% python3 -q
>>> import numpy as np
>>> np.set_printoptions(precision=1, suppress=True, linewidth=100)
>>> tidy = lambda a: np.round(a, 1) + 0
>>> mat = np.array([[-6, 5, 9], [6, -1, -1], [2, -7, 6], [-9, -1, 4], [7, 6, -1]])
>>> mat[:, 0] = 2 * mat[:, 1]
>>> mat
array([[ 10,   5,   9],
       [ -2,  -1,  -1],
       [-14,  -7,   6],
       [ -2,  -1,   4],
       [ 12,   6,  -1]])
>>> np.linalg.cond(mat) > 100
np.True_
>>> np.argsort(-np.linalg.norm(mat, axis=0).round(6), kind="stable")[:3]
array([0, 2, 1])
>>> u = np.array([7, 1])
>>> np.correlate(mat[2], mat[0], "full")
array([-126, -133, -121,  -40,   60])
>>> np.array([np.convolve(row, u, "same") for row in mat])
array([[ 70,  45,  68],
       [-14,  -9,  -8],
       [-98, -63,  35],
       [-14,  -9,  27],
       [ 84,  54,  -1]])
>>> np.cross(mat[2, :3], mat[0, :3])
array([-93, 186,   0])
>>> rk = np.linalg.matrix_rank(mat)
>>> rk
np.int64(2)
>>> null = np.linalg.svd(mat)[2][rk:].T
>>> null.shape
(3, 1)
>>> print(tidy(mat @ null))
[[0.]
 [0.]
 [0.]
 [0.]
 [0.]]
>>> [int(np.linalg.matrix_rank(mat[:i])) for i in range(1, len(mat) + 1)]
[1, 2, 2, 2, 2]
>>> [int(np.linalg.matrix_rank(mat[:, :j + 1])) for j in range(3)]
[1, 1, 2]
>>> np.linalg.matrix_rank(mat.T @ mat), np.linalg.matrix_rank(mat @ mat.T)
(np.int64(2), np.int64(2))
>>> np.allclose(mat @ null, 0)
True
>>> tidy(np.linalg.norm(mat[1], 1)), tidy(np.linalg.norm(mat[1], np.inf))
(np.float64(4.0), np.float64(2.0))
>>> tidy(np.linalg.norm(mat, 2))
np.float64(23.7)
>>> print(tidy(np.linalg.norm(mat, axis=1)))
[14.4  2.4 16.8  4.6 13.5]
>>> tidy(np.linalg.norm(mat[1] - mat[0]))
np.float64(16.7)
>>> print(np.allclose(mat[:-1].T @ np.linalg.lstsq(mat[:-1].T, mat[-1])[0], mat[-1]))
True
>>> tidy(np.trace(np.linalg.pinv(mat) @ mat))
np.float64(2.0)
>>> m1 = np.load("sample1.npy")
>>> m1
array([[ 5., -1.,  4.,  1.],
       [ 0.,  2.,  0.,  0.],
       [-2.,  1., -1., -1.],
       [-6.,  0., -6.,  0.]])
>>> rng = np.random.default_rng(177)
>>> idx = rng.permutation(4)
>>> idx
array([2, 3, 1, 0])
>>> out = m1[idx][:, idx]
>>> out
array([[-1., -1.,  1., -2.],
       [-6.,  0.,  0., -6.],
       [ 0.,  0.,  2.,  0.],
       [ 4.,  1., -1.,  5.]])
>>> tidy(np.linalg.det(out)), tidy(np.linalg.det(m1[idx]))
(np.float64(0.0), np.float64(0.0))
>>> np.trace(out)
np.float64(6.0)
>>> print(np.diag(out))
[-1.  0.  2.  5.]
>>> tidy(np.sort(np.abs(np.linalg.eigvals(out))))
array([0., 1., 2., 3.])
